% ipython --no-banner

In [1]: import numpy as np

In [2]: np.set_printoptions(precision=1, suppress=True, linewidth=140)

In [3]: K = np.load("out19.npy")

In [4]: print(K)
[[-16.8  17.3 -18.4 -18.3]
 [ -3.2 -12.6  14.9  11.6]
 [-10.4   1.4   0.2  -2.4]
 [ -6.7  -6.6   9.1   5.6]
 [-10.    3.6  -3.7  -4.6]
 [-14.7   9.6  -8.5 -10.6]
 [ -5.1  -5.5   5.7   4.5]
 [-12.1   6.2  -5.7  -7.2]
 [ -9.7   2.2  -1.8  -3.2]
 [-13.9  10.7 -10.8 -11.7]
 [ -7.3  -0.8   0.5  -0.2]
 [-12.    5.3  -4.4  -6.3]
 [ -2.5 -12.6  14.2  11.6]]

In [5]: # rank 3

In [6]: left, s, VT = np.linalg.svd(K)

In [7]: V = VT[:(s > 1e-8).sum()]

In [8]: rng = np.random.default_rng(55012)

In [9]: x = K[3] + 3 * K[12] + rng.integers(2) * np.eye(4)[1]

In [10]: print(x)
[-14.1 -44.4  51.8  40.4]

In [11]: print(np.linalg.matrix_rank(np.vstack([K, x])))
3

In [12]: print(np.diag(V.T @ V))
[1.  0.6 1.  0.4]

In [13]: print(np.allclose(V.T @ V @ x, x))
True

In [14]: left, s, VT = np.linalg.svd(K)

In [15]: print(s.round(1) + 0)
[60.9 29.5  1.7  0. ]

In [16]: other = left[:, :3] @ np.diag(s[:3]) @ VT[:3]

In [17]: print(np.linalg.matrix_rank(K, rtol=0.05))
2

In [18]: print(round(np.abs(K - other).max(), 1))
0.0

In [19]: d = np.linalg.norm(K[:, None] - K[None], axis=-1)

In [20]: print(d[:5, :5])
[[ 0.  55.5 30.  44.8 25.3]
 [55.5  0.  25.6 10.8 30.3]
 [30.  25.6  0.  14.8  5.1]
 [44.8 10.8 14.8  0.  19.6]
 [25.3 30.3  5.1 19.6  0. ]]

In [21]: print((d + 1e9 * np.eye(13)).round(6).argmin(axis=1))
[ 9 12  8  6  8  9  3 11  2  5  2  7  1]

In [22]: print(np.linalg.matrix_rank(d ** 2))
4

In [23]: print(np.flatnonzero(d[0] < d.mean() / 2))
[0]

In [24]: print(d[0])
[ 0.  55.5 30.  44.8 25.3 14.9 41.9 20.8 28.  12.4 33.2 22.6 55.3]

In [25]: print(np.unravel_index(d.round(6).argmax(), d.shape))
(np.int64(0), np.int64(1))

In [26]: print(d.mean(axis=1).argmax())
0

In [27]: print(np.linalg.norm(K - K.mean(axis=0), axis=1))
[29.6 26.   1.2 15.2  4.4 14.9 12.4  8.8  1.6 17.2  4.   7.1 25.8]

In [28]: Xc = K - K.mean(axis=0)

In [29]: V = np.linalg.svd(Xc)[2][:3]

In [30]: other = Xc - Xc @ V.T @ V

In [31]: print(np.round((Xc @ V.T).std(axis=0), 1) + 0)
[15.9  1.   0. ]

In [32]: print(np.round(np.cov(Xc @ V.T, rowvar=False), 1) + 0)
[[272.4   0.    0. ]
 [  0.    1.1   0. ]
 [  0.    0.    0. ]]

In [33]: print(np.diag(V.T @ V))
[1.  0.6 1.  0.4]

In [34]: print(np.linalg.norm(other, axis=1).round(6).argmax())
0

In [35]: m1 = np.load("layer9.npy")

In [36]: print(m1)
[[ 2  0  0  0  0]
 [ 0  0  1  0  0]
 [ 0  0 -1  0  3]]

In [37]: W1 = np.array([[3, -2], [1, -2], [-3, 3], [-3, 0], [-2, -2]])

In [38]: b = np.array([3, 3])

In [39]: hid = np.maximum(m1 @ W1 + b, 0)

In [40]: print((hid > 0).mean(axis=0))
[0.3 0.3]

In [41]: print((hid > 0).astype(int))
[[1 0]
 [0 1]
 [0 0]]

In [42]: W2 = np.array([[2, 7], [4, 4]])

In [43]: print(hid @ W2)
[[18 63]
 [24 24]
 [ 0  0]]
